$ python -q
>>> import numpy as np
>>> from numpy import linalg as LA
>>> np.set_printoptions(precision=2, suppress=True, linewidth=100, legacy="1.25")
>>> rd = lambda a: np.round(a, 2) + 0
>>> K = np.load("mat.npy")
>>> K
array([[-1,  0],
       [ 1,  2]])
>>> K.mean(axis=0)
array([0., 1.])
>>> K.shape
(2, 2)
>>> np.diff(K, axis=0)
array([[2, 2]])
>>> K.sum(axis=1)
array([-1,  3])
>>> LA.rank(K)
Traceback (most recent call last):
  File "<python-input-10>", line 1, in <module>
    LA.rank(K)
    ^^^^^^^
AttributeError: module 'numpy.linalg' has no attribute 'rank'
>>> Y = K[0, 0] * K[1:] - np.outer(K[1:, 0], K[0])
>>> Y
array([[ 0, -2]])
>>> LA.matrix_rank(Y), LA.matrix_rank(K)
(1, 2)
>>> x = np.array([8, 8])
>>> target = K @ x
>>> b, lr = np.zeros(2), 1 / LA.norm(K, 2) ** 2
>>> for i in range(300):
...     b -= lr * K.T @ (K @ b - target)
...     if i % 50 == 0: print(i, round(LA.norm(K @ b - target), 2))
... 
0 1.94
50 0.0
100 0.0
150 0.0
200 0.0
250 0.0
>>> rd(LA.cond(K))
2.62
>>> Q, r_ = LA.qr(K)
>>> rd(np.abs(np.diag(r_)))
array([1.41, 1.41])
>>> rd(abs(r_[0, 0])), rd(LA.norm(K[:, 0]))
(1.41, 1.41)
>>> np.allclose(r_.T @ r_, K.T @ K)
True
>>> rd(np.trace(Q @ Q.T))
2.0
>>> rd(Q)
array([[-0.71,  0.71],
       [ 0.71,  0.71]])
>>> rd(Q.T @ Q)
array([[1., 0.],
       [0., 1.]])
>>> mat = np.load("layer8.npy")
>>> mat
array([[0, 0, 0],
       [0, 0, 0],
       [0, 0, 1],
       [3, 0, 1]])
>>> T = np.stack([mat, 5 * mat, mat[::-1]])
>>> rd(LA.norm(T, axis=(1, 2)))
array([ 3.32, 16.58,  3.32])
>>> LA.matrix_rank(T.reshape(3, -1))
2
>>> (T @ mat.T).shape
(3, 4, 4)
>>> np.einsum("bij,cij->bc", T, T)
array([[ 11,  55,   0],
       [ 55, 275,   0],
       [  0,   0,  11]])
>>> X = np.loadtxt("m.csv", delimiter=",")
>>> X
array([[-3., -2., -1.],
       [ 0.,  1.,  2.],
       [ 3.,  4.,  5.],
       [ 6.,  7.,  8.]])
>>> def softmax(z):
...     e = np.exp(z - z.max(axis=-1, keepdims=True))
...     return e / e.sum(axis=-1, keepdims=True)
... 
>>> rd(softmax(X[3] + -3))
array([0.09, 0.24, 0.67])
>>> rd(softmax(X).sum(axis=1))
array([1., 1., 1., 1.])
>>> S = X @ X.T / np.sqrt(3)
>>> rd(softmax(S + np.triu(np.full(S.shape, -np.inf), 1)))
array([[1.  , 0.  , 0.  , 0.  ],
       [0.01, 0.99, 0.  , 0.  ],
       [0.  , 0.  , 1.  , 0.  ],
       [0.  , 0.  , 0.  , 1.  ]])
>>> rd(softmax(S))
array([[1.  , 0.  , 0.  , 0.  ],
       [0.  , 0.  , 0.01, 0.99],
       [0.  , 0.  , 0.  , 1.  ],
       [0.  , 0.  , 0.  , 1.  ]])
>>> left, sigma, vt = LA.svd(X)
>>> np.argmax(sigma[:-1] / (sigma[1:] + 1e-6)) + 1
2
>>> rd(sigma)
array([14.59,  2.25,  0.  ])
>>> Y = left[:, :2] @ np.diag(sigma[:2]) @ vt[:2]
>>> rd(Y)
array([[-3., -2., -1.],
       [ 0.,  1.,  2.],
       [ 3.,  4.,  5.],
       [ 6.,  7.,  8.]])
>>> LA.matrix_rank(Y)
2
>>> LA.lstsq(X[:-1].T, X[-1])[2]
2
>>> np.unique(X.round(6), axis=0).shape
(4, 3)
>>> np.abs(np.diag(LA.qr(X)[1])) > 1e-9
array([ True,  True, False])
>>> np.argsort(-LA.norm(X, axis=0).round(6), kind="stable")[:3]
array([2, 1, 0])
>>> LA.matrix_rank(X, rtol=0.1)
2
>>> J = np.load("dump.npy")
>>> J
array([[-0.89,  3.53, -0.39],
       [ 0.21,  0.37,  0.34],
       [-2.22,  0.56,  0.88],
       [ 0.02, -2.82, -0.89],
       [-3.11,  1.72,  0.88],
       [ 0.08, -1.25,  0.37],
       [-0.96, -2.7 , -0.06],
       [-4.57, -1.23, -0.04],
       [-1.22, -0.33,  1.32],
       [-9.02,  0.12,  1.18],
       [-1.61, -1.13,  1.17],
       [ 3.01, -0.94,  0.01],
       [-0.84,  1.86, -0.27],
       [-3.7 ,  0.54,  0.63],
       [ 3.18, -1.1 , -0.88],
       [-1.17, -0.08,  0.74],
       [ 0.13,  0.69, -0.37],
       [-4.29,  0.04,  1.58],
       [ 1.53,  1.32, -0.39],
       [ 1.05,  1.33,  0.26]])
>>> Q, r_ = LA.qr(J)
>>> rd(abs(r_[0, 0])), rd(LA.norm(J[:, 0]))
(13.4, 13.4)
>>> Q.shape, r_.shape
((20, 3), (3, 3))
>>> rd(Q @ r_)
array([[-0.89,  3.53, -0.39],
       [ 0.21,  0.37,  0.34],
       [-2.22,  0.56,  0.88],
       [ 0.02, -2.82, -0.89],
       [-3.11,  1.72,  0.88],
       [ 0.08, -1.25,  0.37],
       [-0.96, -2.7 , -0.06],
       [-4.57, -1.23, -0.04],
       [-1.22, -0.33,  1.32],
       [-9.02,  0.12,  1.18],
       [-1.61, -1.13,  1.17],
       [ 3.01, -0.94,  0.01],
       [-0.84,  1.86, -0.27],
       [-3.7 ,  0.54,  0.63],
       [ 3.18, -1.1 , -0.88],
       [-1.17, -0.08,  0.74],
       [ 0.13,  0.69, -0.37],
       [-4.29,  0.04,  1.58],
       [ 1.53,  1.32, -0.39],
       [ 1.05,  1.33,  0.26]])
>>> A = np.load("x.npy")
>>> A
array([[ 1.3,  0. , -1. ],
       [ 1. ,  1.3,  1. ],
       [ 1. ,  0. , -0.7]])
>>> np.prod(np.diag(K)), rd(LA.det(K))
(-2, -2.0)
>>> K @ K
array([[1, 0],
       [1, 4]])
>>> rd(np.sort(np.abs(LA.eigvals(A))))
array([0.3, 0.3, 1.3])
>>> (A - A.T) / 2
array([[ 0. , -0.5, -1. ],
       [ 0.5,  0. ,  0.5],
       [ 1. , -0.5,  0. ]])
>>> assert A == A.T
Traceback (most recent call last):
  File "<python-input-64>", line 1, in <module>
    assert A == A.T
           ^^^^^^^^
ValueError: The truth value of an array with more than one element is ambiguous. Use a.any() or a.all()
>>> A.inv()
Traceback (most recent call last):
  File "<python-input-65>", line 1, in <module>
    A.inv()
    ^^^^^
AttributeError: 'numpy.ndarray' object has no attribute 'inv'
>>> rng = np.random.default_rng(659989)
>>> labels = rng.permutation(3)
>>> Y = A[:, labels] * rng.choice([-1, 1], 3)
>>> Y
array([[-1. ,  1.3, -0. ],
       [ 1. ,  1. , -1.3],
       [-0.7,  1. , -0. ]])
>>> left, _, vt = LA.svd(A.T @ Y)
>>> rd(LA.lstsq(A, Y)[0])
array([[ 0.,  1.,  0.],
       [ 0.,  0., -1.],
       [ 1.,  0.,  0.]])
>>> np.unique(mat.round(6), axis=0).shape
(3, 3)
>>> np.allclose(mat[:-1].T @ LA.lstsq(mat[:-1].T, mat[-1])[0], mat[-1])
False
>>> try:
...     LA.inv(mat)
... except LA.LinAlgError as e:
...     print("failed:", e)
... 
failed: Last 2 dimensions of the array must be square
>>> np.abs(np.diag(LA.qr(mat)[1])) > 1e-9
array([ True, False,  True])
>>> F = np.load("test10.npy")
>>> F
array([[-4,  0,  0],
       [ 3, -2,  0],
       [-3, -2, -5]])
>>> ev, vecs = LA.eig(F)
>>> ev
array([-5., -2., -4.])
>>> rd(np.sort(LA.eigvals(F.T)))
array([-5., -4., -2.])
>>> W1 = np.array([[2, -2, 2], [0, -1, -3], [-3, -3, -1]])
>>> b = np.array([2, 4, 2])
>>> H = np.maximum(F @ W1 + b, 0)
>>> H
array([[ 0, 12,  0],
       [ 8,  0, 14],
       [11, 27,  7]])
>>> (H > 0).astype(int)
array([[0, 1, 0],
       [1, 0, 1],
       [1, 1, 1]])
>>> W2 = np.array([[0, 0], [1, 1], [-3, 3]])
>>> W1 @ W2
array([[ -8,   4],
       [  8, -10],
       [  0,  -6]])
>>> (H @ W2).round(6).argmax(axis=1)
array([0, 1, 1])
>>> H @ W2
array([[ 12,  12],
       [-42,  42],
       [  6,  48]])
>>> Y = np.array([[0, -2], [1, 0]])
>>> W2 = np.kron(Y, F)
>>> rd(LA.norm(W2, 2)), rd(LA.norm(Y, 2) * LA.norm(F, 2))
(13.59, 13.59)
>>> W2
array([[ 0,  0,  0,  8,  0,  0],
       [ 0,  0,  0, -6,  4,  0],
       [ 0,  0,  0,  6,  4, 10],
       [-4,  0,  0,  0,  0,  0],
       [ 3, -2,  0,  0,  0,  0],
       [-3, -2, -5,  0,  0,  0]])
>>> hat = np.triu(np.array([[2, 2, -2], [-2, 1, 2], [2, 1, 2]]), 1) + np.eye(3)
>>> Y = hat @ F @ LA.inv(hat)
>>> rd(LA.det(Y))
-40.0
>>> rd(np.poly(Y))
array([ 1., 11., 38., 40.])
>>> rd(softmax(F).sum(axis=1))
array([1., 1., 1.])
>>> rd(softmax(10 * F[0]))
array([0. , 0.5, 0.5])
>>> S = F @ F.T / np.sqrt(3)
>>> softmax(S).round(6).argmax(axis=1)
array([0, 1, 2])
>>> rd(softmax(S)[0] @ F)
array([-3.91, -0.18, -0.45])
>>> rd(softmax(S + np.triu(np.full(S.shape, -np.inf), 1)))
array([[1., 0., 0.],
       [0., 1., 0.],
       [0., 0., 1.]])
>>> rd(softmax(S))
array([[0.91, 0.  , 0.09],
       [0.  , 1.  , 0.  ],
       [0.  , 0.  , 1.  ]])
>>> E = np.loadtxt("case12.csv", delimiter=",")
>>> E
array([[ 0.,  2.,  1.],
       [ 0.,  0.,  0.],
       [ 0., -6., -3.],
       [ 0.,  2.,  1.]])
>>> rd(softmax(10 * E[1]))
array([0.33, 0.33, 0.33])
>>> rd(softmax(E).sum(axis=1))
array([1., 1., 1., 1.])
>>> rd(softmax(E[1]))
array([0.33, 0.33, 0.33])
>>> rd(softmax(E[1] + 4))
array([0.33, 0.33, 0.33])
>>> S = E @ E.T / np.sqrt(3)
>>> softmax(S)[1] @ E
array([ 0.  , -0.5 , -0.25])
>>> rd(softmax(S + np.triu(np.full(S.shape, -np.inf), 1)))
array([[1.  , 0.  , 0.  , 0.  ],
       [0.5 , 0.5 , 0.  , 0.  ],
       [0.  , 0.  , 1.  , 0.  ],
       [0.49, 0.03, 0.  , 0.49]])
